% python3 -q
>>> import numpy as np
>>> np.set_printoptions(precision=2, suppress=True, linewidth=100, legacy="1.25")
>>> W0 = np.array([[1, -2, 4], [1, -1, 1], [1, 0, 0]])
>>> W0
array([[ 1, -2,  4],
       [ 1, -1,  1],
       [ 1,  0,  0]])
>>> B = np.linalg.inv(W0)
>>> np.round(np.linalg.slogdet(W0)[0], 2)
1.0
>>> np.allclose(B, W0.T)
False
>>> r0 = np.array([1, -2, -2])
>>> B = W0 + np.outer(r0, np.eye(3)[1])
>>> np.linalg.matrix_rank(B - W0)
1
>>> np.linalg.matrix_rank(np.linalg.inv(B) - np.linalg.inv(W0), tol=1e-8)
1
>>> K = np.load("arr.npy")
>>> K
array([[ 0.25, -0.08, -0.08,  0.42],
       [-0.08,  0.03,  0.03, -0.14],
       [-0.08,  0.03,  0.03, -0.14],
       [ 0.42, -0.14, -0.14,  0.69]])
>>> def softmax(z):
...     e = np.exp(z - z.max(axis=-1, keepdims=True))
...     return e / e.sum(axis=-1, keepdims=True)
... 
>>> softmax(10 * K[0])
array([0.16, 0.01, 0.01, 0.83])
>>> softmax(K[0])
array([0.28, 0.2 , 0.2 , 0.33])
>>> softmax(K[0] + 4)
array([0.28, 0.2 , 0.2 , 0.33])
>>> scores = K @ K.T / np.sqrt(4)
>>> softmax(scores + np.triu(np.full(scores.shape, -np.inf), 1))
array([[1.  , 0.  , 0.  , 0.  ],
       [0.49, 0.51, 0.  , 0.  ],
       [0.32, 0.34, 0.34, 0.  ],
       [0.27, 0.21, 0.21, 0.31]])
>>> r0 = np.array([0, -2, 0])
>>> np.correlate(K[2], K[1], "full")
array([ 0.01, -0.01, -0.01,  0.03, -0.01, -0.01,  0.01])
>>> np.array([np.convolve(row, r0, "same") for row in K])
array([[-0.5 ,  0.17,  0.17, -0.83],
       [ 0.17, -0.06, -0.06,  0.28],
       [ 0.17, -0.06, -0.06,  0.28],
       [-0.83,  0.28,  0.28, -1.39]])
>>> np.polyval(r0, K[2])
array([ 0.17, -0.06, -0.06,  0.28])
>>> E = np.array([[6.0, 0.0, 0.0], [0.0, 6.0, 0.0], [0.0, 0.0, 6.0]])
>>> r0, g = E[1], E[2]
>>> r0 @ r0
36.0
>>> r0 @ g
0.0
>>> pr = (r0 @ g) / (r0 @ r0) * r0
>>> pr
array([0., 0., 0.])
>>> g - pr
array([0., 0., 6.])
>>> round(float(np.linalg.norm(r0 + g) ** 2 + np.linalg.norm(r0 - g) ** 2), 2)
144.0
>>> np.linalg.matrix_rank(np.outer(r0, g))
1
>>> (E - E.T) / 2
array([[0., 0., 0.],
       [0., 0., 0.],
       [0., 0., 0.]])
>>> (E + E.T) / 2
array([[6., 0., 0.],
       [0., 6., 0.],
       [0., 0., 6.]])
>>> E @ E
array([[36.,  0.,  0.],
       [ 0., 36.,  0.],
       [ 0.,  0., 36.]])
>>> np.allclose(E, E.T)
True
>>> round(float(np.linalg.det(E)), 2)
216.0
>>> M = np.load("m.npy")
>>> M.round(2) + 0
array([[ 1.32,  4.79, -0.54],
       [ 3.05,  3.64, -1.56],
       [ 0.  , -5.  , -0.22],
       [ 2.48,  4.16, -1.22],
       [ 3.04,  3.65, -1.56],
       [ 3.86,  2.4 , -2.08],
       [-3.54,  2.82,  2.12],
       [ 4.16,  1.56, -2.29],
       [-2.97, -3.72,  1.52],
       [ 0.19,  5.  ,  0.11],
       [ 4.34, -0.22, -2.47],
       [-4.23,  1.09,  2.44],
       [-4.22,  1.14,  2.43],
       [ 4.13,  1.69, -2.26],
       [ 4.27, -0.87, -2.45],
       [-4.02, -2.03,  2.18],
       [-1.83, -4.58,  0.83]])
>>> basis = M[[10, 16]].astype(float)
>>> for _ in range(6):
...     idx = np.linalg.norm(M[:, None] - basis, axis=-1).argmin(axis=1)
...     basis = np.array([M[idx == j].mean(axis=0) for j in range(2)])
... 
>>> idx
array([0, 0, 1, 0, 0, 0, 1, 0, 1, 0, 0, 1, 1, 0, 0, 1, 1])
>>> np.bincount(idx)
array([10,  7])
>>> basis
array([[ 3.09,  2.58, -1.63],
       [-2.97, -1.47,  1.62]])
>>> basis[1] - basis[0]
array([-6.06, -4.05,  3.25])
>>> left, sv, Vh = np.linalg.svd(basis, full_matrices=False)
>>> left.shape, sv.shape, Vh.shape
((2, 2), (2,), (2, 3))
>>> np.cumsum(sv ** 2) / np.sum(sv ** 2)
array([0.99, 1.  ])
>>> sv / sv[0]
array([1.  , 0.11])
>>> round(np.sqrt((sv ** 2).sum()), 2), round(float(np.linalg.norm(basis)), 2)
(5.69, 5.69)
>>> np.round(left.T @ basis @ Vh.T, 2) + 0
array([[5.66, 0.  ],
       [0.  , 0.64]])
>>> C2 = M.T @ M
>>> round(np.trace(C2), 2), np.round((M ** 2).sum(), 2)
(425.0, 425.0)
>>> np.round(np.linalg.eigvalsh(C2)[::-1], 2) + 0
array([292.26, 132.74,   0.  ])
>>> np.linalg.matrix_rank(C2)
2
>>> np.diag(C2)
array([189.33, 178.09,  57.58])
>>> rank = np.linalg.matrix_rank(M)
>>> rank
2
>>> null = np.linalg.svd(M)[2][rank:].T
>>> np.allclose(M @ null, 0)
True
>>> null[:, 0] / null[np.abs(null[:, 0]).round(6).argmax(), 0]
array([ 0.57, -0.04,  1.  ])
>>> np.linalg.matrix_rank(M.T @ M), np.linalg.matrix_rank(M @ M.T)
(2, 2)
>>> rng = np.random.default_rng(346595)
>>> idx = rng.integers(0, 2, 4)
>>> mat = (idx[:, None] == idx) * 4 + np.eye(4)
>>> mat
array([[5., 4., 0., 4.],
       [4., 5., 0., 4.],
       [0., 0., 5., 0.],
       [4., 4., 0., 5.]])
>>> left, sv, Vh = np.linalg.svd(K)
>>> vecs = Vh[:(sv > 1e-8).sum()]
>>> vec = K[2] + 2 * K[0] + rng.integers(2) * np.eye(4)[2]
>>> vec
array([ 0.42, -0.14,  0.86,  0.69])
>>> vecs.T @ vecs
array([[ 0.25, -0.08, -0.08,  0.42],
       [-0.08,  0.03,  0.03, -0.14],
       [-0.08,  0.03,  0.03, -0.14],
       [ 0.42, -0.14, -0.14,  0.69]])
>>> np.allclose(vecs.T @ vecs @ vec, vec)
False
>>> idx = rng.permutation(4)
>>> idx
array([0, 1, 3, 2])
>>> B = mat[idx][:, idx]
>>> np.sort(np.abs(np.linalg.eigvals(B)))
array([ 1.,  1.,  5., 13.])
>>> np.trace(B)
20.0
>>> F = np.load("test2.npy")
>>> F
array([[0., 1., 1., 1.],
       [1., 0., 1., 1.],
       [1., 1., 0., 1.],
       [1., 1., 1., 0.]])
>>> w, vecs = np.linalg.eig(F)
>>> np.sort(np.linalg.eigvals(F @ F))
array([1., 1., 1., 9.])
>>> np.sort(np.linalg.eigvals(np.linalg.inv(F)))
array([-1.  -0.j, -1.  +0.j, -1.  +0.j,  0.33+0.j])
>>> np.sort(np.linalg.eigvals(F.T))
array([-1., -1., -1.,  3.])
>>> np.round(F @ vecs[:, 0] - w[0] * vecs[:, 0], 2) + 0
array([0., 0., 0., 0.])
>>> round(float(np.prod(w)), 2)
-3.0
>>> Q = F.astype(float).copy()
>>> for j in range(4):
...     Q[:, j] -= Q[:, :j] @ (Q[:, :j].T @ Q[:, j])
...     Q[:, j] /= np.linalg.norm(Q[:, j])
... 
>>> Q
array([[ 0.  ,  0.77,  0.51,  0.38],
       [ 0.58, -0.52,  0.51,  0.38],
       [ 0.58,  0.26, -0.68,  0.38],
       [ 0.58,  0.26,  0.17, -0.76]])
>>> np.round(Q.T @ F, 2) + 0
array([[1.73, 1.15, 1.15, 1.15],
       [0.  , 1.29, 0.52, 0.52],
       [0.  , 0.  , 1.18, 0.34],
       [0.  , 0.  , 0.  , 1.13]])
>>> w, vecs = np.linalg.eigh(F)
>>> np.abs(vecs[:, -1]).round(6).argmax()
0
>>> np.round(vecs.T @ F @ vecs, 2) + 0
array([[-1.,  0.,  0.,  0.],
       [ 0., -1.,  0.,  0.],
       [ 0.,  0., -1.,  0.],
       [ 0.,  0.,  0.,  3.]])
>>> w
array([-1., -1., -1.,  3.])
>>> np.linalg.eigvalsh(F @ F)
array([1., 1., 1., 9.])
>>> np.linalg.eigvalsh(F + 4 * np.eye(4))
array([3., 3., 3., 7.])
>>> np.unique(w.round(6) + 0, return_counts=True)[1]
array([3, 1])
>>> (w > 1e-8).sum(), (w < -1e-8).sum()
(1, 3)
>>> np.abs(vecs[:, -1])
array([0.5, 0.5, 0.5, 0.5])
>>> round(w.sum(), 2), np.trace(F)
(0.0, 0.0)
>>> np.round(vecs @ np.diag(w) @ vecs.T, 2) + 0
array([[0., 1., 1., 1.],
       [1., 0., 1., 1.],
       [1., 1., 0., 1.],
       [1., 1., 1., 0.]])
>>> F @ np.ones(4)
array([3., 3., 3., 3.])
>>> F @ (-1.0) ** np.arange(4)
array([-1.,  1., -1.,  1.])
>>> (F @ F)[0]
array([3., 2., 2., 2.])
>>> m1 = np.loadtxt("layer5.csv", delimiter=",")
>>> m1
array([[-3.,  0.,  0.,  0.],
       [ 0.,  0.,  0., -3.],
       [ 0.,  0.,  0.,  0.],
       [ 0.,  1.,  0.,  0.]])
>>> T = np.stack([m1, 5 * m1, m1[::-1]])
>>> T.shape
(3, 4, 4)
>>> T.sum(axis=0)
array([[-18.,   1.,   0.,   0.],
       [  0.,   0.,   0., -18.],
       [  0.,   0.,   0.,  -3.],
       [ -3.,   6.,   0.,   0.]])
>>> (T @ m1.T).shape
(3, 4, 4)
>>> np.linalg.det(T)
array([0., 0., 0.])
>>> np.linalg.matrix_rank(T.reshape(3, -1))
2
>>> np.linalg.matrix_rank(T)
array([3, 3, 3])
>>> np.allclose(m1[:-1].T @ np.linalg.lstsq(m1[:-1].T, m1[-1])[0], m1[-1])
False
>>> m1 @ np.linalg.pinv(m1) @ m1
array([[-3.,  0.,  0.,  0.],
       [ 0.,  0.,  0., -3.],
       [ 0.,  0.,  0.,  0.],
       [ 0.,  1.,  0.,  0.]])
>>> np.abs(np.diag(np.linalg.qr(m1)[1])) > 1e-9
array([ True,  True, False,  True])
>>> np.unique(m1.round(6), axis=0).shape
(4, 4)
>>> m1.T @ m1
array([[9., 0., 0., 0.],
       [0., 1., 0., 0.],
       [0., 0., 0., 0.],
       [0., 0., 0., 9.]])
>>> np.linalg.svd(m1, compute_uv=False)
array([3., 3., 1., 0.])
>>> np.linalg.pinv(m1)
array([[-0.33,  0.  ,  0.  ,  0.  ],
       [ 0.  ,  0.  ,  0.  ,  1.  ],
       [ 0.  ,  0.  ,  0.  ,  0.  ],
       [ 0.  , -0.33,  0.  ,  0.  ]])
>>> round(float(np.linalg.norm(m1, 1)), 2), np.round(np.linalg.norm(m1, np.inf), 2)
(3.0, 3.0)
>>> np.round(np.linalg.norm(m1) ** 2 / np.linalg.norm(m1, 2) ** 2, 2)
2.11
>>> m1[2] @ m1[3]
0.0
>>> np.round(np.linalg.norm(m1, 2), 2)
3.0
>>> np.round(np.linalg.norm(m1[2] - m1[3]), 2)
1.0
>>> B = np.array([[1, 1], [2, 2]])
>>> data = np.tile(B, (2, 2))
>>> data
array([[1, 1, 1, 1],
       [2, 2, 2, 2],
       [1, 1, 1, 1],
       [2, 2, 2, 2]])
>>> w, vecs = np.linalg.eigh(E)
>>> np.unique(w.round(6) + 0, return_counts=True)[1]
array([3])
>>> np.linalg.svd(E, compute_uv=False)
array([6., 6., 6.])
>>> vecs.T @ vecs
array([[1., 0., 0.],
       [0., 1., 0.],
       [0., 0., 1.]])
>>> w.sum(), np.trace(E)
(18.0, 18.0)
>>> (w > 1e-8).sum(), (w < -1e-8).sum()
(3, 0)
>>> vec = np.array([2, 3, 1, 0])
>>> h = np.maximum(data @ vec, 0)
>>> data * (h > 1e-9)[:, None]
array([[1, 1, 1, 1],
       [2, 2, 2, 2],
       [1, 1, 1, 1],
       [2, 2, 2, 2]])
>>> np.maximum(data @ vec, 0) - np.maximum(-data @ vec, 0)
array([ 6, 12,  6, 12])
>>> np.flatnonzero(h > 1e-9)
array([0, 1, 2, 3])
>>> np.maximum(data @ (3 * vec), 0)
array([18, 36, 18, 36])
>>> left, sv, Vh = np.linalg.svd(data)
>>> vecs = Vh[:(sv > 1e-8).sum()]
>>> vec = data[0] + 3 * data[1] + rng.integers(2) * np.eye(4)[2]
>>> vec
array([7., 7., 7., 7.])
>>> np.linalg.matrix_rank(np.vstack([data, vec]))
1
>>> vecs.T @ vecs
array([[0.25, 0.25, 0.25, 0.25],
       [0.25, 0.25, 0.25, 0.25],
       [0.25, 0.25, 0.25, 0.25],
       [0.25, 0.25, 0.25, 0.25]])
